$ python3 -q
>>> import numpy as np
>>> np.set_printoptions(suppress=True, linewidth=120)
>>> F = np.load("data.npy")
>>> F
array([[ 0.,  2.,  1.,  2.,  1.,  1.,  1., -2.,  1.],
       [ 0.,  1.,  1.,  1.,  0.,  1.,  1.,  0.,  0.],
       [ 1.,  2.,  0.,  0.,  1.,  1.,  1.,  1.,  0.],
       [ 1.,  1.,  1.,  2.,  0.,  2.,  1.,  3., -3.],
       [ 1.,  0.,  0.,  0.,  2.,  0.,  2., -2., -3.],
       [ 0.,  1.,  0.,  2.,  2.,  1.,  2.,  1.,  1.],
       [ 2.,  1.,  0.,  2.,  0.,  2.,  2.,  3., -1.],
       [ 0.,  0.,  0.,  0.,  0.,  0.,  0.,  2.,  0.],
       [ 0.,  0.,  0.,  0.,  0.,  0.,  0.,  2.,  1.]])
>>> np.round(np.linalg.norm(F, axis=1), 4)
array([4.1231, 2.2361, 3.    , 5.4772, 4.6904, 4.    , 5.1962, 2.    , 2.2361])
>>> np.round(np.linalg.norm(F, 1), 4), np.round(np.linalg.norm(F, np.inf), 4)
(np.float64(16.0), np.float64(14.0))
>>> np.round(np.linalg.norm(F, 2), 4)
np.float64(8.3911)
>>> round(float(np.linalg.norm(F[5], 1)), 4), round(np.linalg.norm(F[5], np.inf), 4)
(10.0, np.float64(2.0))
>>> r0 = np.array([-6, 2, 1, -1, -4, -9, 5, 7, -3])
>>> other = F + np.outer(r0, np.eye(9)[1])
>>> round(np.linalg.det(other) / np.linalg.det(F), 4), round(1 + np.linalg.solve(F, r0)[1], 4)
(np.float64(28.7174), np.float64(28.7174))
>>> W0 = np.load("dump.npy")
>>> W0
array([[ 1, -1,  1, -1,  1, -1,  1, -1],
       [ 1, -1,  1, -1, -1,  1, -1,  1],
       [ 1,  1,  1,  1, -1, -1, -1, -1],
       [ 1, -1, -1,  1, -1,  1,  1, -1],
       [ 1,  1, -1, -1,  1,  1, -1, -1]])
>>> U, sv, Vh = np.linalg.svd(W0, full_matrices=False)
>>> np.round(sv / sv[0], 4)
array([1., 1., 1., 1., 1.])
>>> np.round(U.T @ U, 4) + 0
array([[1., 0., 0., 0., 0.],
       [0., 1., 0., 0., 0.],
       [0., 0., 1., 0., 0.],
       [0., 0., 0., 1., 0.],
       [0., 0., 0., 0., 1.]])
>>> round(float(np.sqrt((sv ** 2).sum())), 4), round(np.linalg.norm(W0), 4)
(6.3246, np.float64(6.3246))
>>> np.round(U.T @ W0 @ Vh.T, 4) + 0
array([[2.8284, 0.    , 0.    , 0.    , 0.    ],
       [0.    , 2.8284, 0.    , 0.    , 0.    ],
       [0.    , 0.    , 2.8284, 0.    , 0.    ],
       [0.    , 0.    , 0.    , 2.8284, 0.    ],
       [0.    , 0.    , 0.    , 0.    , 2.8284]])
>>> data = np.loadtxt("out13.csv", delimiter=",")
>>> data.round(4)
array([[-5.1405, -6.2912, -8.1901, 15.402 , -6.6556,  0.    , -1.3426],
       [-4.9144, -5.8457, -7.7159, 14.7118, -6.2994,  0.    , -1.1739],
       [-4.4207, -4.8798, -6.6838, 13.1928, -5.5176,  0.    , -0.8127],
       [-4.0776, -4.2154, -5.9699, 12.127 , -4.9709,  0.    , -0.5684],
       [-3.9756, -4.0191, -5.7584, 11.8084, -4.8078,  0.    , -0.497 ],
       [-2.6305, -1.5098, -3.0109,  7.5178, -2.6339,  0.    ,  0.3718],
       [-2.3072, -0.9399, -2.3694,  6.4564, -2.1057,  0.    ,  0.5518],
       [-1.5719,  0.2602, -0.9678,  3.9839, -0.9039,  0.    ,  0.8841],
       [-1.508 ,  0.3548, -0.852 ,  3.7649, -0.8004,  0.    ,  0.9056],
       [-1.2909,  0.6579, -0.4701,  3.0149, -0.4516,  0.    ,  0.9651],
       [-1.2617,  0.6959, -0.4206,  2.9137, -0.4054,  0.    ,  0.9713],
       [-1.1034,  0.8892, -0.1601,  2.3618, -0.1575,  0.    ,  0.995 ],
       [-0.9423,  1.055 ,  0.0847,  1.7983,  0.0856,  0.    ,  0.9983],
       [-0.4041,  1.0536,  0.5159,  0.0624,  0.6308,  0.    ,  0.6714],
       [-0.3304,  0.9002,  0.462 , -0.0778,  0.6003,  0.    ,  0.5462],
       [-0.1489,  0.3675,  0.1936, -0.1331,  0.3123,  0.    ,  0.1989],
       [-0.1261,  0.3025,  0.1586, -0.1172,  0.264 ,  0.    ,  0.1616],
       [ 0.071 , -0.1276, -0.0613,  0.0701, -0.1367,  0.    , -0.0616],
       [ 0.0758, -0.1352, -0.0648,  0.0747, -0.1455,  0.    , -0.0651],
       [ 0.085 , -0.1496, -0.0713,  0.0835, -0.1624,  0.    , -0.0717],
       [ 0.1059, -0.1807, -0.0849,  0.1032, -0.2   ,  0.    , -0.0858],
       [ 0.1354, -0.2212, -0.1018,  0.1303, -0.2514,  0.    , -0.1035],
       [ 0.5531, -0.5009, -0.1329,  0.4037, -0.8215,  0.    , -0.1827],
       [ 0.8057, -0.5103, -0.0361,  0.4858, -1.0667,  0.    , -0.1427],
       [ 1.0451, -0.4565,  0.1021,  0.522 , -1.255 ,  0.    , -0.0722],
       [ 1.261 , -0.3705,  0.2549,  0.5273, -1.3972,  0.    ,  0.0103],
       [ 1.3302, -0.3369,  0.3084,  0.5243, -1.4382,  0.    ,  0.0397],
       [ 2.8112,  0.8143,  1.7821,  0.0914, -1.9658,  0.    ,  0.8755],
       [ 7.1941,  6.0933,  7.5997, -3.0612, -1.8637,  0.    ,  4.1812],
       [ 7.844 ,  6.9808,  8.5455, -3.6488, -1.7468,  0.    ,  4.7145],
       [ 8.6964,  8.1693,  9.8057, -4.45  , -1.5686,  0.    ,  5.4236],
       [10.2859, 10.447 , 12.2053, -6.0221, -1.1722,  0.    ,  6.7693],
       [10.3051, 10.4749, 12.2346, -6.0416, -1.167 ,  0.    ,  6.7857],
       [10.8777, 11.3123, 13.1127, -6.6299, -1.0064,  0.    ,  7.2769],
       [10.9835, 11.4679, 13.2757, -6.7397, -0.9758,  0.    ,  7.3679],
       [12.1488, 13.1979, 15.0838, -7.9711, -0.6214,  0.    ,  8.3771],
       [13.5491, 15.3121, 17.2853, -9.4984, -0.1573,  0.    ,  9.6028],
       [13.5741, 15.35  , 17.3247, -9.526 , -0.1487,  0.    ,  9.6247],
       [13.9631, 15.9435, 17.9413, -9.9587, -0.013 ,  0.    ,  9.9674]])
>>> U, sv, Vh = np.linalg.svd(data)
>>> evecs = Vh[:(sv > 1e-8).sum()]
>>> rng = np.random.default_rng(75290)
>>> x = data[32] + -2 * data[8] + rng.integers(2) * np.eye(7)[6]
>>> x.round(4)
array([ 13.3211,   9.7653,  13.9386, -13.5713,   0.4338,   0.    ,   4.9745])
>>> np.linalg.matrix_rank(np.vstack([data, x]))
np.int64(3)
>>> np.round(np.diag(evecs.T @ evecs), 4)
array([0.5941, 0.5054, 0.336 , 0.7876, 0.5054, 0.    , 0.2715])
